% python3 -q
>>> import numpy as np
>>> np.set_printoptions(suppress=True, linewidth=140)
>>> mat = np.loadtxt("case11.csv", delimiter=",")
>>> mat
array([[ 1., -9.,  1., -9.,  1., -9.],
       [ 7.,  0.,  7.,  0.,  7.,  0.],
       [-1.,  0., -1.,  0., -1.,  0.],
       [ 1., -9.,  1., -9.,  1., -9.],
       [ 7.,  0.,  7.,  0.,  7.,  0.],
       [-1.,  0., -1.,  0., -1.,  0.]])
>>> # columns 0 and 2 are equal
>>> rk = np.linalg.matrix_rank(mat)
>>> rk
np.int64(2)
>>> N = np.linalg.svd(mat)[2][rk:].T
>>> print([int(np.linalg.matrix_rank(mat[:, :j + 1])) for j in range(6)])
[1, 2, 2, 2, 2, 2]
>>> np.allclose(mat @ N, 0)
True
>>> np.linalg.matrix_rank(mat.T @ mat), np.linalg.matrix_rank(mat @ mat.T)
(np.int64(2), np.int64(2))
>>> [int(np.linalg.matrix_rank(mat[:i])) for i in range(1, len(mat) + 1)]
[1, 2, 2, 2, 2, 2]
>>> np.round(mat @ N, 2) + 0
array([[0., 0., 0., 0.],
       [0., 0., 0., 0.],
       [0., 0., 0., 0.],
       [0., 0., 0., 0.],
       [0., 0., 0., 0.],
       [0., 0., 0., 0.]])
>>> np.linalg.cond(mat) > 100
np.True_
>>> Uu, sv, vt = np.linalg.svd(mat)
>>> print(sv.round(2) + 0)
[22.38 17.06  0.    0.    0.    0.  ]
>>> np.argmax(sv[:-1] / (sv[1:] + 1e-6)) + 1
np.int64(2)
>>> other = Uu[:, :2] @ np.diag(sv[:2]) @ vt[:2]
>>> np.round(np.linalg.norm(mat - other, 2), 2), round(float(sv[2]), 2)
(np.float64(0.0), 0.0)
>>> np.linalg.matrix_rank(other)
np.int64(2)
>>> other.round(2) + 0
array([[ 1., -9.,  1., -9.,  1., -9.],
       [ 7.,  0.,  7.,  0.,  7.,  0.],
       [-1.,  0., -1.,  0., -1.,  0.],
       [ 1., -9.,  1., -9.,  1., -9.],
       [ 7.,  0.,  7.,  0.,  7.,  0.],
       [-1.,  0., -1.,  0., -1.,  0.]])
>>> round(float(np.abs(mat - other).max()), 2)
0.0
>>> arr = np.loadtxt("block0.csv", delimiter=",")
>>> arr
array([[-1.05, -1.96,  0.77, -0.9 ,  2.17,  0.46, -0.6 ],
       [ 2.37,  0.53,  0.74,  1.02, -0.65,  2.35,  1.86],
       [-1.08, -1.84,  0.68, -0.88,  2.04,  0.32, -0.64],
       [ 1.71,  1.63, -0.26,  1.06, -1.83,  0.61,  1.18]])
>>> round(np.trace(np.linalg.pinv(arr) @ arr), 2)
np.float64(2.0)
>>> np.allclose(arr[:-1].T @ np.linalg.lstsq(arr[:-1].T, arr[-1])[0], arr[-1])
True
>>> rk = np.linalg.matrix_rank(arr)
>>> rk
np.int64(2)
>>> N = np.linalg.svd(arr)[2][rk:].T
>>> np.round(arr @ N, 2) + 0
array([[0., 0., 0., 0., 0.],
       [0., 0., 0., 0., 0.],
       [0., 0., 0., 0., 0.],
       [0., 0., 0., 0., 0.]])
>>> np.linalg.matrix_rank(arr.T @ arr), np.linalg.matrix_rank(arr @ arr.T)
(np.int64(2), np.int64(2))
>>> [int(np.linalg.matrix_rank(arr[:i])) for i in range(1, len(arr) + 1)]
[1, 2, 2, 2]
>>> Uu, sv, vt = np.linalg.svd(arr)
>>> evecs = vt[:(sv > 1e-8).sum()]
>>> rng = np.random.default_rng(1575)
>>> x = arr[3] + -2 * arr[1] + rng.integers(2) * np.eye(7)[6]
>>> x.round(2)
array([-3.03,  0.57, -1.74, -0.98, -0.53, -4.09, -2.54])
>>> np.round(np.diag(evecs.T @ evecs), 2)
array([0.34, 0.34, 0.13, 0.1 , 0.41, 0.47, 0.2 ])
>>> G = arr.T @ arr
>>> np.allclose(G, G.T)
True
>>> x = np.array([2, 1, -3, 3, -2, -1, -1])
>>> a = np.maximum(arr @ x, 0)
>>> np.maximum(arr @ (3 * x), 0)
array([ 0.  ,  9.6 ,  0.  , 32.64])
>>> np.round(np.tanh(arr @ x), 2)
array([-1.,  1., -1.,  1.])
>>> np.round(arr.T @ a, 2)
array([ 26.19,  19.43,  -0.46,  14.8 , -21.99,  14.16,  18.79])
>>> K = np.array([[0, 0, 0, 0, 0],
...     [0, 4, 2, -4, 0],
...     [0, 2, 1, -2, 0],
...     [0, -4, -2, 4, 0],
...     [0, 0, 0, 0, 0]])
>>> rk = np.linalg.matrix_rank(K)
>>> print(rk)
1
>>> N = np.linalg.svd(K)[2][rk:].T
>>> N.shape
(5, 4)
>>> np.round(K @ N, 2) + 0
array([[0., 0., 0., 0.],
       [0., 0., 0., 0.],
       [0., 0., 0., 0.],
       [0., 0., 0., 0.],
       [0., 0., 0., 0.]])
>>> [int(np.linalg.matrix_rank(np.delete(K, i, axis=0))) for i in range(5)]
[1, 1, 1, 1, 1]
>>> np.linalg.matrix_rank(K.T @ K), np.linalg.matrix_rank(K @ K.T)
(np.int64(1), np.int64(1))
>>> Uu, sv, vt = np.linalg.svd(K)
>>> sv.round(2) + 0
array([9., 0., 0., 0., 0.])
>>> np.argmax(sv[:-1] / (sv[1:] + 1e-6)) + 1
np.int64(1)
>>> other = Uu[:, :1] @ np.diag(sv[:1]) @ vt[:1]
>>> print(np.linalg.matrix_rank(other))
1
>>> np.round(np.linalg.norm(K - other) / np.linalg.norm(K), 2)
np.float64(0.0)
>>> G = K.T @ K
>>> np.linalg.matrix_rank(G)
np.int64(1)
>>> np.trace(G), (K ** 2).sum()
(np.int64(81), np.int64(81))
>>> np.diag(G)
array([ 0, 36,  9, 36,  0])
>>> np.round(np.linalg.svd(K, compute_uv=False) ** 2, 2) + 0
array([81.,  0.,  0.,  0.,  0.])
>>> np.round(np.linalg.eigvalsh(G)[::-1], 2) + 0
array([81.,  0.,  0.,  0.,  0.])
>>> (K @ K.T).shape
(5, 5)
>>> print(G)
[[  0   0   0   0   0]
 [  0  36  18 -36   0]
 [  0  18   9 -18   0]
 [  0 -36 -18  36   0]
 [  0   0   0   0   0]]
>>> np.linalg.matrix_rank(K, rtol=0.1)
np.int64(1)
>>> np.argsort(-np.linalg.norm(K, axis=0).round(6), kind="stable")[:3]
array([1, 3, 2])
>>> X = np.load("sample16.npy")
>>> print(X)
[[-1  0  1  2  3]
 [ 4  5  6  7  8]
 [ 9 10 11 12 13]
 [14 15 16 17 18]
 [19 20 21 22 23]]
>>> # looks like rank 2
>>> np.linalg.cond(X) > 100
np.True_
>>> print(round(float(np.linalg.norm(X, 2) / np.linalg.norm(X)), 2))
1.0
>>> Uu, sv, vt = np.linalg.svd(X)
>>> evecs = vt[:(sv > 1e-8).sum()]
>>> x = X[0] + -3 * X[4] + rng.integers(2) * np.eye(5)[2]
>>> x
array([-58., -60., -62., -64., -66.])
>>> np.linalg.matrix_rank(np.vstack([X, x]))
np.int64(2)
>>> print(np.allclose(evecs.T @ evecs @ x, x))
True
>>> feats = np.load("dump.npy")
>>> feats
array([[ 6,  0,  0, -1,  4,  0],
       [ 0,  4,  0,  0, -1, -5],
       [ 0,  0, -6,  0,  2, -1],
       [-1,  0,  0,  0,  0,  4],
       [ 4, -1,  2,  0, -6,  0],
       [ 0, -5, -1,  4,  0,  2]])
>>> # symmetric
>>> vals, evecs = np.linalg.eigvalsh(feats)
Traceback (most recent call last):
  File "<python-input-83>", line 1, in <module>
    vals, evecs = np.linalg.eigvalsh(feats)
    ^^^^^^^^^^^
ValueError: too many values to unpack (expected 2)
>>> vals, evecs = np.linalg.eigh(feats)
>>> np.round(np.abs(evecs[:, -1]), 2)
array([0.08, 0.67, 0.04, 0.31, 0.02, 0.67])
>>> np.round(np.linalg.eigvalsh(feats @ feats), 2)
array([ 2.23, 13.56, 30.03, 54.51, 75.32, 80.36])
>>> print(np.unique(vals.round(6) + 0, return_counts=True)[1])
[1 1 1 1 1 1]
>>> np.round(np.linalg.eigvalsh(feats + -1 * np.eye(6)), 2)
array([-9.68, -6.48, -4.68,  0.49,  6.38,  7.96])
>>> np.abs(evecs[:, -1]).round(6).argmax()
np.int64(1)
>>> (vals > 1e-8).sum(), (vals < -1e-8).sum()
(np.int64(3), np.int64(3))
>>> np.round(np.linalg.svd(feats, compute_uv=False), 2)
array([8.96, 8.68, 7.38, 5.48, 3.68, 1.49])
>>> np.round(vals.sum(), 2), np.trace(feats)
(np.float64(0.0), np.int64(0))
>>> other = np.linalg.inv(feats)
>>> print(np.round(np.linalg.det(feats) * other, 2))
[[-2144. -1016.  -372. -1095. -1384.  -536.]
 [-1016. -4614.    82. -5620.   119.  -254.]
 [ -372.    82.  3164.   940.   793.   -93.]
 [-1095. -5620.   940. -4490.   520. -4600.]
 [-1384.   119.   793.   520.  2206.  -346.]
 [ -536.  -254.   -93. -4600.  -346.  -134.]]
>>> np.round(np.linalg.inv(other), 2) + 0
array([[ 6.,  0.,  0., -1.,  4.,  0.],
       [ 0.,  4.,  0.,  0., -1., -5.],
       [ 0.,  0., -6.,  0.,  2., -1.],
       [-1.,  0.,  0.,  0.,  0.,  4.],
       [ 4., -1.,  2.,  0., -6.,  0.],
       [ 0., -5., -1.,  4.,  0.,  2.]])
>>> print(np.round(np.linalg.det(feats) * np.linalg.det(other), 2))
1.0
>>> other.round(2) + 0
array([[ 0.12,  0.06,  0.02,  0.06,  0.08,  0.03],
       [ 0.06,  0.27,  0.  ,  0.32, -0.01,  0.01],
       [ 0.02,  0.  , -0.18, -0.05, -0.05,  0.01],
       [ 0.06,  0.32, -0.05,  0.26, -0.03,  0.27],
       [ 0.08, -0.01, -0.05, -0.03, -0.13,  0.02],
       [ 0.03,  0.01,  0.01,  0.27,  0.02,  0.01]])
>>> round(float(np.linalg.cond(feats)), 2)
6.0
>>> (np.abs(other) > 1e-9).astype(int)
array([[1, 1, 1, 1, 1, 1],
       [1, 1, 1, 1, 1, 1],
       [1, 1, 1, 1, 1, 1],
       [1, 1, 1, 1, 1, 1],
       [1, 1, 1, 1, 1, 1],
       [1, 1, 1, 1, 1, 1]])
>>> np.round(feats @ other, 2) + 0
array([[1., 0., 0., 0., 0., 0.],
       [0., 1., 0., 0., 0., 0.],
       [0., 0., 1., 0., 0., 0.],
       [0., 0., 0., 1., 0., 0.],
       [0., 0., 0., 0., 1., 0.],
       [0., 0., 0., 0., 0., 1.]])
>>> print(np.round(np.linalg.slogdet(feats)[0], 2))
-1.0
>>> np.round(np.linalg.eigvalsh(feats).min(), 2)
np.float64(-8.68)
>>> try:
...     np.linalg.cholesky(feats)
... except np.linalg.LinAlgError as e:
...     print("failed:", e)
... 
failed: Matrix is not positive definite
>>> vals, evecs = np.linalg.eigh(feats)
>>> x = np.array([2, 1, 0, 0, 2, 0])
>>> print((np.sign(evecs[:, -1].round(6)) == np.sign(evecs[0, -1].round(6))).astype(int))
[1 1 1 0 0 0]
>>> np.round(x @ feats @ x / (x @ x), 2), np.round(vals[0], 2), round(vals[-1], 2)
(np.float64(3.56), np.float64(-8.68), np.float64(8.96))
>>> np.round(evecs * np.maximum(vals, 0) @ evecs.T, 2)
array([[ 6.6 , -0.26,  0.31, -0.82,  2.04, -0.2 ],
       [-0.26,  4.75,  0.18, -1.1 , -0.4 , -3.77],
       [ 0.31,  0.18,  0.03, -0.2 ,  0.09, -0.26],
       [-0.82, -1.1 , -0.2 ,  1.69, -0.2 ,  2.13],
       [ 2.04, -0.4 ,  0.09, -0.2 ,  0.65,  0.17],
       [-0.2 , -3.77, -0.26,  2.13,  0.17,  4.12]])
>>> np.round(np.linalg.eigvalsh(feats[1:, 1:]), 2)
array([-8.07, -5.07, -3.49,  1.68,  8.95])
>>> print(x @ feats @ x)
32
>>> np.abs(feats).sum(axis=1).max(), np.round(np.abs(vals).max(), 2)
(np.int64(13), np.float64(8.96))
>>> W0 = np.load("out12.npy")
>>> W0
array([[ 4,  0,  3,  0],
       [ 0, -4, -4,  0],
       [ 3, -4, -2,  1],
       [ 0,  0,  1, -4]])
>>> T = np.stack([W0, 3 * W0, W0[::-1]])
>>> (T @ W0.T).shape
(3, 4, 4)
>>> T.sum(axis=0)
array([[ 16,   0,  13,  -4],
       [  3, -20, -18,   1],
       [ 12, -20, -12,   4],
       [  4,   0,   7, -16]])
>>> np.linalg.matrix_rank(T.reshape(3, -1))
np.int64(2)
>>> np.round(np.linalg.det(T), 2)
array([0., 0., 0.])
>>> np.einsum("bij,cij->bc", T, T)
array([[104, 312,  54],
       [312, 936, 162],
       [ 54, 162, 104]])
